$ python -q
>>> import numpy as np
>>> from numpy import linalg as LA
>>> np.set_printoptions(precision=2, suppress=True, linewidth=120)
>>> def rd(a):
...     return np.round(a, 2) + 0
... 
>>> X = np.array([[1, -3, 9, -27], [1, -2, 4, -8], [1, -1, 1, -1], [1, 0, 0, 0]])
>>> # row 0 is much longer than the rest
>>> print(np.argsort(-LA.norm(X, axis=0).round(6), kind="stable")[:3])
[3 2 1]
>>> print(LA.cond(X) > 100)
True
>>> rng = np.random.default_rng(99)
>>> z = rng.permutation(4)
>>> print(z)
[0 2 3 1]
>>> Y = X[z][:, z]
>>> print(np.diag(Y))
[ 1  1  0 -2]
>>> print(np.allclose(Y, X))
False
>>> Uu, sigma, Vh = LA.svd(X)
>>> print(rd(sigma))
[30.07  2.24  0.92  0.19]
>>> Y = Uu[:, :1] @ np.diag(sigma[:1]) @ Vh[:1]
>>> print(rd(np.abs(X - Y).max()))
1.03
>>> print(rd(LA.norm(X - Y) / LA.norm(X)))
0.08
>>> print(rd(LA.norm(X - Y, 2)), rd(sigma[1]))
2.24 2.24
>>> Q = X.astype(float).copy()
>>> for j in range(4):
...     Q[:, j] -= Q[:, :j] @ (Q[:, :j].T @ Q[:, j])
...     Q[:, j] /= LA.norm(Q[:, j])
... 
>>> print(rd(Q.T @ X))
[[  2.    -3.     7.   -18.  ]
 [  0.     2.24  -6.71  19.68]
 [  0.     0.     2.    -9.  ]
 [  0.     0.     0.     1.34]]
>>> Z = np.array([[0, 0, 1, 1], [0, 2, 1, 0]])
>>> M = np.repeat(Z, 17 // 2, axis=0)
>>> M = M + 0.05 * rng.normal(size=M.shape)
>>> print(rd(M))
[[ 0.    0.03  0.91  1.08]
 [-0.02 -0.03  0.95  1.05]
 [ 0.03  0.06  1.04  1.01]
 [ 0.02  0.05  0.96  1.  ]
 [ 0.02 -0.02  1.04  0.98]
 [ 0.03  0.01  1.02  0.92]
 [-0.04  0.07  1.01  1.  ]
 [ 0.05  0.04  1.    0.97]
 [ 0.1   2.03  0.92  0.04]
 [ 0.04  2.04  0.98  0.07]
 [-0.04  2.06  1.01  0.08]
 [-0.02  2.03  1.04 -0.02]
 [ 0.    1.98  1.02  0.03]
 [-0.01  2.02  0.97 -0.03]
 [-0.1   1.94  0.97  0.01]
 [ 0.08  2.01  1.    0.02]]
>>> C2 = np.cov(M, rowvar=False)
>>> print(rd(np.median(M, axis=0)))
[0.01 1.   1.   0.5 ]
>>> print(np.argwhere(np.triu(np.abs(np.corrcoef(M.T)) > 0.8, 1)))
[[1 3]]
>>> Y = M / LA.norm(M, axis=1)
Traceback (most recent call last):
  File "<python-input-30>", line 1, in <module>
    Y = M / LA.norm(M, axis=1)
        ~~^~~~~~~~~~~~~~~~~~~~
ValueError: operands could not be broadcast together with shapes (16,4) (16,) 
>>> Y = M / LA.norm(M, axis=1, keepdims=True)
>>> C2 = Y @ Y.T
>>> print((C2 - 2 * np.eye(16)).round(6).argmax(axis=1))
[ 1  0  7  2  5  4  3  2  9 15 12 12 11 11 11  9]
>>> print(rd(np.degrees(np.arccos(np.clip(C2[0, 13], -1, 1)))))
73.02
>>> feats = np.load("test6.npy")
>>> print(feats)
[[ 0.3 -2.   0.   2.  -2. ]
 [ 2.   0.3  0.   1.  -2. ]
 [-2.   1.   2.3  2.   1. ]
 [ 1.  -2.   1.  -1.7 -2. ]
 [ 0.  -2.   0.   2.  -1.7]]
>>> Q, V = LA.qr(feats[:, :4])[0], LA.qr(feats[:, 4:])[0]
>>> sigma = LA.svd(Q.T @ V, compute_uv=False)
>>> print(rd(LA.norm(Q @ Q.T - V @ V.T, 2)))
1.0
>>> print((sigma > 0.9).sum())
1
>>> arr = np.load("mat.npy")
>>> print(rd(arr))
[[ 0.54  0.07  0.32 -0.21  0.31]
 [ 0.07  0.01  0.07 -0.02  0.01]
 [ 0.32  0.07  0.69 -0.08 -0.31]
 [-0.21 -0.02 -0.08  0.08 -0.16]
 [ 0.31  0.01 -0.31 -0.16  0.67]]
>>> # symmetric, so the eigenvalues are real
>>> ev, V = LA.eigh(arr)
>>> x = np.array([3, -2, 3, 3, -1])
>>> print(rd(LA.eigvalsh(arr[1:, 1:])))
[0.   0.   0.46 1.  ]
>>> print(rd(x @ arr @ x))
12.79
>>> print(rd(V * np.abs(ev) @ V.T))
[[ 0.54  0.07  0.32 -0.21  0.31]
 [ 0.07  0.01  0.07 -0.02  0.01]
 [ 0.32  0.07  0.69 -0.08 -0.31]
 [-0.21 -0.02 -0.08  0.08 -0.16]
 [ 0.31  0.01 -0.31 -0.16  0.67]]
>>> r = LA.matrix_rank(arr)
>>> print(r)
2
>>> ns = LA.svd(arr)[2][r:].T
>>> print(np.allclose(arr @ ns, 0))
True
>>> print([int(LA.matrix_rank(arr[:i])) for i in range(1, len(arr) + 1)])
[1, 2, 2, 2, 2]
>>> print(LA.matrix_rank(arr.T @ arr), LA.matrix_rank(arr @ arr.T))
2 2
>>> print(ns.shape)
(5, 3)
>>> Uu, sigma, Vh = LA.svd(arr)
>>> V = Vh[:(sigma > 1e-8).sum()]
>>> x = arr[3] + -2 * arr[4] + rng.integers(2) * np.eye(5)[1]
>>> print(rd(x))
[-0.83  0.95  0.55  0.41 -1.5 ]
>>> print(rd(V.T @ V))
[[ 0.54  0.07  0.32 -0.21  0.31]
 [ 0.07  0.01  0.07 -0.02  0.01]
 [ 0.32  0.07  0.69 -0.08 -0.31]
 [-0.21 -0.02 -0.08  0.08 -0.16]
 [ 0.31  0.01 -0.31 -0.16  0.67]]
>>> print(np.allclose(V.T @ V @ x, x))
False
>>> print(LA.matrix_rank(np.vstack([arr, x])))
3
>>> K = np.load("block7.npy")
>>> print(rd(K))
[[ 2.93  1.79 -1.45 -4.33 -0.62]
 [ 1.79 -0.18 -0.53 -2.35 -0.82]
 [-1.45 -0.53 -0.12  1.55 -1.32]
 [-4.33 -2.35  1.55  0.7   0.7 ]
 [-0.62 -0.82 -1.32  0.7  -4.33]]
>>> # symmetric
>>> Y = np.array([[0, 2], [1, -2]])
>>> Z = np.kron(Y, K)
>>> print(Z.shape)
(10, 10)
>>> print(LA.matrix_rank(Z))
8
>>> Y = K / np.sqrt((K ** 2).mean(axis=1, keepdims=True))
>>> print(LA.matrix_rank(K - K.mean(axis=1, keepdims=True)))
4
>>> print(rd(LA.norm(Y, axis=1)))
[2.24 2.24 2.24 2.24 2.24]
>>> ev, V = LA.eigh(K)
>>> x = np.array([-7, 6, -8, 3, 1])
>>> print(rd(LA.eigvalsh(K[1:, 1:])))
[-4.99 -2.29 -0.01  3.37]
>>> print(rd(V * np.abs(ev) @ V.T))
[[ 4.78  2.   -1.29 -2.11 -0.09]
 [ 2.    2.04 -0.82 -0.82  0.47]
 [-1.29 -0.82  1.09  0.74  1.57]
 [-2.11 -0.82  0.74  4.69 -0.11]
 [-0.09  0.47  1.57 -0.11  4.4 ]]
>>> print(rd(V * np.maximum(ev, 0) @ V.T))
[[ 3.86  1.89 -1.37 -3.22 -0.35]
 [ 1.89  0.93 -0.67 -1.58 -0.17]
 [-1.37 -0.67  0.49  1.15  0.13]
 [-3.22 -1.58  1.15  2.69  0.3 ]
 [-0.35 -0.17  0.13  0.3   0.03]]
>>> print(rd(x @ K @ x))
-82.99
>>> Y = np.array([[3, 4], [-4, 2], [-1, 4], [-2, -4], [-3, -4]])
>>> print(rd(np.einsum("ij,ij->i", K, K)))
[33.02  9.71  6.55 27.67 22.06]
>>> print(np.vstack([K, Y.T]).shape)
(7, 5)
>>> print(LA.matrix_rank(np.vstack([K, Y.T])))
5
>>> print(rd(Y.T @ K.T))
[[ 13.58  13.76  -1.25  -8.64  14.34]
 [ 29.3   17.34  -8.25 -21.4    5.17]]
>>> print(rd(np.einsum("ij->j", K)))
[-1.68 -2.08 -1.86 -3.73 -6.39]
>>> print(rd(K @ Y))
[[ 13.58  29.3 ]
 [ 13.76  17.34]
 [ -1.25  -8.25]
 [ -8.64 -21.4 ]
 [ 14.34   5.17]]
>>> print(rd(np.einsum("ik,kj->ji", K, Y)))
[[ 13.58  13.76  -1.25  -8.64  14.34]
 [ 29.3   17.34  -8.25 -21.4    5.17]]
>>> print(rd(np.einsum("ik,kj->ij", K, Y)))
[[ 13.58  29.3 ]
 [ 13.76  17.34]
 [ -1.25  -8.25]
 [ -8.64 -21.4 ]
 [ 14.34   5.17]]
>>> Y @ K
Traceback (most recent call last):
  File "<python-input-88>", line 1, in <module>
    Y @ K
    ~~^~~
ValueError: matmul: Input operand 1 has a mismatch in its core dimension 0, with gufunc signature (n?,k),(k,m?)->(n?,m?) (size 5 is different from 2)
>>> E = np.loadtxt("sample4.csv", delimiter=",")
>>> print(E)
[[ 3. -1.  0.]
 [-1.  2. -1.]
 [ 0. -1.  0.]]
>>> ev, V = LA.eig(E)
>>> print(rd(np.sort(LA.eigvals(LA.inv(E)))))
[-2.17  0.27  0.57]
>>> print(rd(ev))
[ 3.7   1.76 -0.46]
>>> print(rd(LA.det(E.T)))
-3.0
>>> print(np.kron(np.eye(2, dtype=int), E))
[[ 3. -1.  0.  0. -0.  0.]
 [-1.  2. -1. -0.  0. -0.]
 [ 0. -1.  0.  0. -0.  0.]
 [ 0. -0.  0.  3. -1.  0.]
 [-0.  0. -0. -1.  2. -1.]
 [ 0. -0.  0.  0. -1.  0.]]
>>> print(rd(LA.eigvals(E)))
[ 3.7   1.76 -0.46]
>>> print(np.einsum("ij,ji->", E, E))
17.0
>>> print(rd(LA.det(E[::-1])))
3.0
>>> print(rd(np.poly(E)))
[ 1. -5.  4.  3.]
>>> data = np.array([[0.0, 2.3, -1.4, 0.2, 0.0],
...     [0.5, 0.4, 1.2, 2.2, 0.1],
...     [0.0, -2.1, 0.1, 1.9, 0.3]])
>>> print(data)
[[ 0.   2.3 -1.4  0.2  0. ]
 [ 0.5  0.4  1.2  2.2  0.1]
 [ 0.  -2.1  0.1  1.9  0.3]]
>>> Y = data / np.sqrt((data ** 2).mean(axis=1, keepdims=True))
>>> print(LA.matrix_rank(data - data.mean(axis=1, keepdims=True)))
3
>>> print(LA.matrix_rank(Y) == LA.matrix_rank(data))
True
>>> print(rd(LA.norm(Y, axis=1)))
[2.24 2.24 2.24]
>>> print(rd(data - data.mean(axis=1, keepdims=True)))
[[-0.22  2.08 -1.62 -0.02 -0.22]
 [-0.38 -0.48  0.32  1.32 -0.78]
 [-0.04 -2.14  0.06  1.86  0.26]]
>>> print(rd(LA.norm(data, 1)), rd(LA.norm(data, np.inf)))
4.8 4.4
>>> print(rd(LA.norm(data) ** 2 / LA.norm(data, 2) ** 2))
1.63
>>> print(rd(LA.norm(data, axis=0)))
[0.5  3.14 1.85 2.91 0.32]
>>> print(LA.norm(data, axis=1).argmax())
2
>>> print(rd(LA.norm(data[1] - data[2])))
2.8
>>> print(rd(LA.norm(data[1], 1)), rd(LA.norm(data[1], np.inf)))
4.4 2.2
>>> print(data[1] @ data[2])
3.49
>>> A = np.load("out5.npy")
>>> print(A)
[[0 1 0 0 0]
 [1 0 0 0 0]
 [0 0 0 0 1]
 [0 0 1 0 0]
 [0 0 0 1 0]]
>>> # 2 groups of indices that never mix
>>> z = rng.permutation(5)
>>> print(z)
[3 1 4 2 0]
>>> Y = A[z][:, z]
>>> print(np.allclose(Y, A))
False
>>> print(rd(np.sort(np.abs(LA.eigvals(Y)))))
[1. 1. 1. 1. 1.]
>>> w1 = np.array([[2, -3, -3, -1, 2],
...     [-3, 0, -2, -2, -3],
...     [3, -2, 2, 1, 0],
...     [2, -2, -3, 0, 2],
...     [0, -1, -2, 2, 3]])
>>> beta = np.array([-2, -2, 0, 0, 3])
>>> hid = np.maximum(A @ w1 + beta, 0)
>>> print(LA.matrix_rank(hid))
3
>>> print((hid > 0).mean(axis=0))
[0.2 0.  0.2 0.4 0.8]
>>> Z = np.array([[2, 3], [0, 1], [1, 3], [0, 3], [1, 0]])
>>> print((hid @ Z).round(6).argmax(axis=1))
[0 0 0 1 0]
>>> Q, Rm = LA.qr(A)
>>> print(np.allclose(Rm.T @ Rm, A.T @ A))
True
>>> print(abs(Rm[0, 0]), rd(LA.norm(A[:, 0])))
1.0 1.0
>>> print(Q.T @ Q)
[[1. 0. 0. 0. 0.]
 [0. 1. 0. 0. 0.]
 [0. 0. 1. 0. 0.]
 [0. 0. 0. 1. 0.]
 [0. 0. 0. 0. 1.]]
>>> print(np.abs(np.diag(Rm)))
[1. 1. 1. 1. 1.]
>>> print(Q @ Rm)
[[0. 1. 0. 0. 0.]
 [1. 0. 0. 0. 0.]
 [0. 0. 0. 0. 1.]
 [0. 0. 1. 0. 0.]
 [0. 0. 0. 1. 0.]]
>>> print(Rm)
[[-1.  0.  0.  0.  0.]
 [ 0. -1.  0.  0.  0.]
 [ 0.  0. -1.  0.  0.]
 [ 0.  0.  0. -1.  0.]
 [ 0.  0.  0.  0.  1.]]
